$ python3 -q
>>> import numpy as np
>>> np.set_printoptions(precision=2, suppress=True, linewidth=140)
>>> arr = np.loadtxt("test17.csv", delimiter=",")
>>> arr
array([[0.25, 0.38, 0.38],
       [0.56, 0.33, 0.11],
       [0.18, 0.27, 0.55]])
>>> w1 = np.array([[1, 2, 1, 3], [1, 2, 3, 2], [3, 1, 1, 1]])
>>> coef = np.array([0, 2, 5, 1])
>>> act = np.maximum(arr @ w1 + coef, 0)
>>> act
array([[1.75, 3.62, 6.75, 2.88],
       [1.22, 3.89, 6.67, 3.44],
       [2.09, 3.45, 6.55, 2.64]])
>>> (act > 0).mean(axis=0)
array([1., 1., 1., 1.])
>>> (act > 0).astype(int)
array([[1, 1, 1, 1],
       [1, 1, 1, 1],
       [1, 1, 1, 1]])
>>> cent = np.array([[0, 3], [2, 0], [0, 1], [2, 3]])
>>> (act @ cent).round(6).argmax(axis=1)
array([1, 1, 1])
>>> act @ cent
array([[13.  , 20.62],
       [14.67, 20.67],
       [12.18, 20.73]])
>>> W0 = np.cumsum(np.array([[0, -1, -1],
...     [0, 2, -1],
...     [-1, -2, 0],
...     [-2, 0, 2],
...     [-1, -1, 2],
...     [-2, 0, 2],
...     [1, 0, -1],
...     [-2, 2, 0],
...     [-1, 2, -1],
...     [1, -1, -1],
...     [2, -2, 0],
...     [1, 0, -2],
...     [-1, 0, -2],
...     [0, -1, -1],
...     [2, 1, -1],
...     [-1, -1, -1],
...     [0, 0, -2],
...     [2, 2, -2],
...     [0, -2, -1],
...     [1, 2, 0]]), axis=0)
>>> W0
array([[  0,  -1,  -1],
       [  0,   1,  -2],
       [ -1,  -1,  -2],
       [ -3,  -1,   0],
       [ -4,  -2,   2],
       [ -6,  -2,   4],
       [ -5,  -2,   3],
       [ -7,   0,   3],
       [ -8,   2,   2],
       [ -7,   1,   1],
       [ -5,  -1,   1],
       [ -4,  -1,  -1],
       [ -5,  -1,  -3],
       [ -5,  -2,  -4],
       [ -3,  -1,  -5],
       [ -4,  -2,  -6],
       [ -4,  -2,  -8],
       [ -2,   0, -10],
       [ -2,  -2, -11],
       [ -1,   0, -11]])
>>> f = np.array([-1, 3])
>>> np.polyval(f, W0[2])
array([4, 4, 5])
>>> np.cross(W0[2, :3], W0[3, :3])
array([-2,  6, -2])
>>> np.correlate(W0[2], W0[3], "full")
array([0, 1, 4, 5, 6])
